$ ipython --no-banner

In [1]: import numpy as np

In [2]: import numpy.linalg as la

In [3]: np.set_printoptions(precision=1, suppress=True, linewidth=140)

In [4]: def rnd(a):
   ...:     return np.round(a, 1) + 0
   ...: 

In [5]: data = np.loadtxt("out8.csv", delimiter=",")

In [6]: print(data)
[[ 1.  0.  0.  0.  0.  0.  0.  0.  0.  0.  0.  0.]
 [ 4.  1.  0.  0.  0.  0.  0.  0.  0.  0.  0.  0.]
 [-2. -5.  1.  0.  0.  0.  0.  0.  0.  0.  0.  0.]
 [-3.  0. -1.  1.  0.  0.  0.  0.  0.  0.  0.  0.]
 [-3. -5. -3. -1.  1.  0.  0.  0.  0.  0.  0.  0.]
 [-4. -2.  4. -3. -4.  1.  0.  0.  0.  0.  0.  0.]
 [ 3.  5. -4.  1. -3.  1.  1.  0.  0.  0.  0.  0.]
 [ 4.  1. -4.  1. -4.  3.  5.  1.  0.  0.  0.  0.]
 [ 1. -2.  4.  4. -2. -2.  2. -4.  1.  0.  0.  0.]
 [-3.  0. -1. -3. -4. -1. -2.  4.  4.  1.  0.  0.]
 [-1. -5. -4.  1.  1.  5. -5. -1.  2. -4.  1.  0.]
 [ 5.  1. -5. -3.  3.  1. -1.  2. -2. -4.  5.  1.]]

In [7]: # triangular, det is the product of the diagonal

In [8]: print(rnd(np.sort(la.eigvals(data))))
[1. 1. 1. 1. 1. 1. 1. 1. 1. 1. 1. 1.]

In [9]: print(data @ data)
[[  1.   0.   0.   0.   0.   0.   0.   0.   0.   0.   0.   0.]
 [  8.   1.   0.   0.   0.   0.   0.   0.   0.   0.   0.   0.]
 [-24. -10.   1.   0.   0.   0.   0.   0.   0.   0.   0.   0.]
 [ -4.   5.  -2.   1.   0.   0.   0.   0.   0.   0.   0.   0.]
 [-17.   5.  -5.  -2.   1.   0.   0.   0.   0.   0.   0.   0.]
 [ -3.  -4.  23.  -2.  -8.   1.   0.   0.   0.   0.   0.   0.]
 [ 36.  43.   4.   2. -10.   2.   1.   0.   0.   0.   0.   0.]
 [ 32.  61.  -5.   2. -35.  11.  10.   1.   0.   0.   0.   0.]
 [-22.  -4.  10.  14.  14. -14. -16.  -8.   1.   0.   0.   0.]
 [ 35.  13.  17.  19. -22.   0.  24.  -8.   8.   1.   0.   0.]
 [-45. -35.  44.   0.  13.   2.  -3. -26. -12.  -8.   1.   0.]
 [ 30. -14. -40.  -2.  22.  40. -13.  -9. -10. -28.  10.   1.]]

In [10]: print(np.argsort(-la.norm(data, axis=0).round(6), kind="stable")[:3])
[2 0 1]

In [11]: print(rnd(la.norm(data, 2) / la.norm(data)))
0.6

In [12]: U, s, vt = la.svd(data)

In [13]: print(np.argmax(s[:-1] / (s[1:] + 1e-6)) + 1)
11

In [14]: other = U[:, :11] @ np.diag(s[:11]) @ vt[:11]

In [15]: print(rnd(la.norm(data - other, 2)), rnd(s[11]))
0.0 0.0

In [16]: print(la.matrix_rank(other))
11

In [17]: E, _ = la.qr(np.array([[-0.5, -1.5, -2.3, -0.1, 0.7, 0.2, -1.1, -1.1],
    ...:     [-0.5, -0.1, -0.2, -1.2, -1.0, -0.6, 0.0, 0.2],
    ...:     [-0.1, 1.0, 0.7, -0.5, -2.5, -0.6, -0.1, 0.6],
    ...:     [-1.0, 2.3, 2.4, 0.7, 0.2, 1.2, 0.0, 0.4],
    ...:     [1.7, -1.7, 0.0, -0.5, -1.1, 1.5, -1.4, -0.4],
    ...:     [0.4, -2.2, 1.2, 0.7, 0.1, -0.8, -0.5, -0.5],
    ...:     [0.4, 0.5, -2.0, 1.9, 0.4, -0.4, -0.2, -1.2],
    ...:     [1.0, -1.1, -0.8, -0.6, -1.4, -0.9, -1.7, -0.7]]))

In [18]: print(rnd(E))
[[-0.2 -0.6  0.4  0.  -0.2  0.5  0.2 -0.2]
 [-0.2 -0.2  0.   0.5 -0.3  0.  -0.1  0.8]
 [ 0.   0.3 -0.1  0.2 -0.8  0.1 -0.3 -0.4]
 [-0.4  0.4 -0.4 -0.2 -0.1  0.5  0.5  0.2]
 [ 0.7  0.  -0.2  0.1  0.1  0.6 -0.1  0.2]
 [ 0.2 -0.5 -0.5 -0.5 -0.3 -0.2  0.   0.1]
 [ 0.2  0.3  0.6 -0.6 -0.3  0.  -0.1  0.3]
 [ 0.4  0.   0.1  0.2 -0.2 -0.3  0.8  0. ]]

In [19]: # orthonormal columns

In [20]: x0 = np.array([0, 2, 0, 0, 2, 2, 1, 1])

In [21]: rhs = E @ x0

In [22]: print(rnd(rhs))
[-0.5 -0.3 -1.5  2.1  1.5 -2.1  0.2 -0.3]

In [23]: print(rnd(la.solve(E, E[:, 3])))
[0. 0. 0. 1. 0. 0. 0. 0.]

In [24]: print(rnd(la.solve(E, 4 * rhs)))
[0. 8. 0. 0. 8. 8. 4. 4.]

In [25]: print(rnd(la.solve(E, rhs + E[:, 1])))
[0. 3. 0. 0. 2. 2. 1. 1.]

In [26]: x0 = np.array([5, -3, 0, -5, 2, -5, -2, 0])

In [27]: rhs = E @ x0

In [28]: beta, lr = np.zeros(8), 1 / la.norm(E, 2) ** 2

In [29]: for i in range(150):
    ...:     beta -= lr * E.T @ (E @ beta - rhs)
    ...:     if i % 50 == 0: print(i, round(la.norm(E @ beta - rhs), 1))
    ...: 
0 0.0
50 0.0
100 0.0

In [30]: print(rnd(la.cond(E)))
1.0

In [31]: print(rnd(beta))
[ 5. -3.  0. -5.  2. -5. -2.  0.]

In [32]: t3 = np.stack([E, -3 * E, E[::-1]])

In [33]: print(rnd(la.det(t3)))
[   -1. -6561.    -1.]

In [34]: print(rnd(np.einsum("bij,cij->bc", t3, t3)))
[[  8. -24.   0.]
 [-24.  72.   0.]
 [  0.   0.   8.]]

In [35]: print(rnd(la.norm(t3, axis=(1, 2))))
[2.8 8.5 2.8]

In [36]: print(la.matrix_rank(t3.reshape(3, -1)))
2

In [37]: print(t3.shape)
(3, 8, 8)

In [38]: r0 = np.array([-1, -2, 3, -1, 1, -3, 2, -2])

In [39]: other = E + np.outer(r0, np.eye(8)[4])

In [40]: print(rnd(la.det(other) / la.det(E)), rnd(1 + la.solve(E, r0)[4]))
0.3 0.3

In [41]: print(rnd(other))
[[-0.2 -0.6  0.4  0.  -1.2  0.5  0.2 -0.2]
 [-0.2 -0.2  0.   0.5 -2.3  0.  -0.1  0.8]
 [ 0.   0.3 -0.1  0.2  2.2  0.1 -0.3 -0.4]
 [-0.4  0.4 -0.4 -0.2 -1.1  0.5  0.5  0.2]
 [ 0.7  0.  -0.2  0.1  1.1  0.6 -0.1  0.2]
 [ 0.2 -0.5 -0.5 -0.5 -3.3 -0.2  0.   0.1]
 [ 0.2  0.3  0.6 -0.6  1.7  0.  -0.1  0.3]
 [ 0.4  0.   0.1  0.2 -2.2 -0.3  0.8  0. ]]

In [42]: m1 = np.load("arr.npy")

In [43]: print(rnd(m1))
[[0.5 0.2 0.2 0.2]
 [0.1 0.4 0.2 0.2]
 [0.5 0.  0.5 0. ]
 [0.3 0.  0.3 0.3]]

In [44]: # a transition matrix

In [45]: other = m1 / np.sqrt((m1 ** 2).mean(axis=1, keepdims=True))

In [46]: print(la.matrix_rank(other) == la.matrix_rank(m1))
True

In [47]: F = np.loadtxt("a.csv", delimiter=",")

In [48]: print(F)
[[-3.  2.  1.  1.  2. -1.  3.  2. -3.  2.  0.  0.  0.]
 [ 1.  0.  1.  1.  1.  0.  0. -2.  3.  1.  0.  0.  0.]
 [-1. -3.  1. -1.  1.  3. -3. -3.  3. -2.  0.  0.  0.]
 [ 0.  1. -3.  1.  3.  1. -3.  3. -2.  1.  0.  0.  0.]
 [ 0. -1.  3. -1.  2.  1.  2. -2. -3. -2.  0.  0.  0.]
 [-1.  1.  1. -1. -1.  2. -2. -3.  2.  1.  0.  0.  0.]
 [-3.  0.  1.  2.  1.  0.  3.  0. -3.  2.  0.  0.  0.]
 [-2.  0. -3. -1.  0.  1. -3.  1. -3. -1.  0.  0.  0.]
 [ 2.  1.  2.  0. -3. -2. -3.  3.  2. -2.  0.  0.  0.]
 [ 1. -1. -3.  1.  1.  1.  3.  0. -3.  3.  0.  0.  0.]
 [ 0.  0.  0.  0.  0.  0.  0.  0.  0.  0. -1.  4.  5.]
 [ 0.  0.  0.  0.  0.  0.  0.  0.  0.  0.  3. -1. -6.]
 [ 0.  0.  0.  0.  0.  0.  0.  0.  0.  0.  4. -5.  6.]]

In [49]: # splits into 2 blocks

In [50]: print(np.abs(F).max())
6.0

In [51]: print(rnd(la.norm(F)))
23.5

In [52]: print(np.count_nonzero(F))
97

In [53]: other = np.array([[1, -3, 1],
    ...:     [3, -3, -1],
    ...:     [0, 2, -1],
    ...:     [1, 2, -3],
    ...:     [-3, -3, -2],
    ...:     [2, 2, 2],
    ...:     [3, 3, 1],
    ...:     [-3, 2, 2],
    ...:     [1, 1, 2],
    ...:     [3, 0, -3],
    ...:     [0, 2, 2],
    ...:     [1, 0, 2],
    ...:     [2, 0, 3]])

In [54]: print(np.vstack([F, other.T]).shape)
(16, 13)

In [55]: print(la.matrix_rank(np.vstack([F, other.T])))
13

In [56]: print(np.einsum("ik,kj->ji", F, other))
[[  2.  11. -11. -20.  -5.  16.   8. -19. -12.  13.  14. -13.   7.]
 [  9.  -3.   3. -19.   2.  -3.  18. -10.  -1.   1.  -2.   6.   8.]
 [-20.  -6.  11.  -9.  -3.  -1. -21.   2.  14. -10.  21. -14.  16.]]

In [57]: print(np.einsum("ij->j", F))
[-6.  0.  1.  2.  7.  6. -3. -1. -7.  3.  6. -2.  5.]

In [58]: A = np.loadtxt("dump.csv", delimiter=",")

In [59]: print(A)
[[0. 8. 9. 9. 8. 7. 2. 3. 6. 4. 7. 8.]
 [8. 4. 7. 8. 3. 6. 7. 7. 0. 1. 0. 1.]
 [7. 9. 0. 8. 1. 8. 4. 0. 2. 7. 3. 9.]
 [7. 8. 1. 7. 9. 4. 8. 9. 3. 4. 2. 6.]
 [0. 7. 4. 1. 3. 9. 0. 0. 0. 7. 0. 5.]
 [1. 6. 5. 9. 0. 2. 5. 1. 7. 5. 6. 3.]
 [0. 4. 6. 0. 2. 7. 3. 7. 0. 8. 4. 6.]
 [9. 3. 8. 3. 9. 0. 0. 7. 6. 1. 3. 0.]
 [3. 4. 2. 2. 7. 7. 7. 7. 8. 4. 4. 3.]
 [3. 1. 2. 1. 6. 3. 4. 0. 8. 2. 2. 2.]]

In [60]: print(np.diff(A, axis=0))
[[ 8. -4. -2. -1. -5. -1.  5.  4. -6. -3. -7. -7.]
 [-1.  5. -7.  0. -2.  2. -3. -7.  2.  6.  3.  8.]
 [ 0. -1.  1. -1.  8. -4.  4.  9.  1. -3. -1. -3.]
 [-7. -1.  3. -6. -6.  5. -8. -9. -3.  3. -2. -1.]
 [ 1. -1.  1.  8. -3. -7.  5.  1.  7. -2.  6. -2.]
 [-1. -2.  1. -9.  2.  5. -2.  6. -7.  3. -2.  3.]
 [ 9. -1.  2.  3.  7. -7. -3.  0.  6. -7. -1. -6.]
 [-6.  1. -6. -1. -2.  7.  7.  0.  2.  3.  1.  3.]
 [ 0. -3.  0. -1. -1. -4. -3. -7.  0. -2. -2. -1.]]

In [61]: print(A.sum(axis=0))
[38. 54. 44. 48. 48. 53. 40. 41. 40. 43. 31. 43.]

In [62]: print(A.shape)
(10, 12)

In [63]: print(rnd(la.norm(A)))
58.0

In [64]: print(A.mean(axis=0))
[3.8 5.4 4.4 4.8 4.8 5.3 4.  4.1 4.  4.3 3.1 4.3]

In [65]: print(la.matrix_rank(A))
10

In [66]: print(np.count_nonzero(A))
102

In [67]: print(A.sum(axis=1))
[71. 52. 58. 68. 36. 50. 47. 49. 58. 34.]

In [68]: print(rnd(la.svd(A, compute_uv=False)))
[49.4 17.8 13.2 12.3 10.7  8.6  6.8  6.   3.4  2.3]

In [69]: print(np.abs(A).max())
9.0

In [70]: U, s, vt = la.svd(A, full_matrices=False)

In [71]: print(rnd(U.T @ A @ vt.T))
[[49.4  0.   0.   0.   0.   0.   0.   0.   0.   0. ]
 [ 0.  17.8  0.   0.   0.   0.   0.   0.   0.   0. ]
 [ 0.   0.  13.2  0.   0.   0.   0.   0.   0.   0. ]
 [ 0.   0.   0.  12.3  0.   0.   0.   0.   0.   0. ]
 [ 0.   0.   0.   0.  10.7  0.   0.   0.   0.   0. ]
 [ 0.   0.   0.   0.   0.   8.6  0.   0.   0.   0. ]
 [ 0.   0.   0.   0.   0.   0.   6.8  0.   0.   0. ]
 [ 0.   0.   0.   0.   0.   0.   0.   6.   0.   0. ]
 [ 0.   0.   0.   0.   0.   0.   0.   0.   3.4  0. ]
 [ 0.   0.   0.   0.   0.   0.   0.   0.   0.   2.3]]

In [72]: print(U.shape, s.shape, vt.shape)
(10, 10) (10,) (10, 12)

In [73]: print(rnd(np.abs(vt[0])))
[0.2 0.4 0.3 0.3 0.3 0.3 0.3 0.3 0.3 0.3 0.2 0.3]

In [74]: print(rnd(s))
[49.4 17.8 13.2 12.3 10.7  8.6  6.8  6.   3.4  2.3]

In [75]: print((s > 1e-8).sum())
10

In [76]: print(np.abs(U[:, 0]).round(6).argmax())
0

In [77]: print(rnd(vt @ vt.T))
[[1. 0. 0. 0. 0. 0. 0. 0. 0. 0.]
 [0. 1. 0. 0. 0. 0. 0. 0. 0. 0.]
 [0. 0. 1. 0. 0. 0. 0. 0. 0. 0.]
 [0. 0. 0. 1. 0. 0. 0. 0. 0. 0.]
 [0. 0. 0. 0. 1. 0. 0. 0. 0. 0.]
 [0. 0. 0. 0. 0. 1. 0. 0. 0. 0.]
 [0. 0. 0. 0. 0. 0. 1. 0. 0. 0.]
 [0. 0. 0. 0. 0. 0. 0. 1. 0. 0.]
 [0. 0. 0. 0. 0. 0. 0. 0. 1. 0.]
 [0. 0. 0. 0. 0. 0. 0. 0. 0. 1.]]

In [78]: print(rnd(s / s[0]))
[1.  0.4 0.3 0.2 0.2 0.2 0.1 0.1 0.1 0. ]

In [79]: other = np.array([[-2, 1, -2],
    ...:     [1, -1, -2],
    ...:     [1, 2, 2],
    ...:     [-2, -1, 0],
    ...:     [-1, -1, 2],
    ...:     [2, -1, -2],
    ...:     [-2, 1, -1],
    ...:     [2, 0, -2],
    ...:     [0, -2, 1],
    ...:     [1, 0, -2],
    ...:     [-1, -1, 1],
    ...:     [-1, -1, -2]])

In [80]: print(la.matrix_rank(A @ other))
3

In [81]: print(other.T @ A.T)
[[ -4. -12. -19. -22.  26. -17.  28. -10.   0. -15.]
 [-39.   7. -31. -25. -17. -24.  -8.  -5. -29. -20.]
 [-15. -41. -77. -59. -42. -18. -47.   3. -33.   0.]]

In [82]: print(np.einsum("ij,ij->i", A, A))
[517. 338. 418. 470. 230. 292. 279. 339. 334. 152.]

In [83]: print(A @ other)
[[ -4. -39. -15.]
 [-12.   7. -41.]
 [-19. -31. -77.]
 [-22. -25. -59.]
 [ 26. -17. -42.]
 [-17. -24. -18.]
 [ 28.  -8. -47.]
 [-10.  -5.   3.]
 [  0. -29. -33.]
 [-15. -20.   0.]]

In [84]: print(np.einsum("ij->j", A))
[38. 54. 44. 48. 48. 53. 40. 41. 40. 43. 31. 43.]

In [85]: print(np.vstack([A, other.T]).shape)
(13, 12)

In [86]: rng = np.random.default_rng(56617)

In [87]: arr = np.eye(4, dtype=int)[rng.permutation(4)] * np.array([1, -5, -4, 1])

In [88]: print(arr)
[[ 0  0  0  1]
 [ 0  0 -4  0]
 [ 0 -5  0  0]
 [ 1  0  0  0]]

In [89]: # splits into 2 blocks

In [90]: other = arr / la.norm(arr, axis=1, keepdims=True)

In [91]: cov = other @ other.T

In [92]: print(cov[1])
[0. 1. 0. 0.]

In [93]: print((cov - 2 * np.eye(4)).round(6).argmax(axis=1))
[1 0 0 0]

In [94]: print(np.degrees(np.arccos(np.clip(cov[1, 0], -1, 1))))
90.0
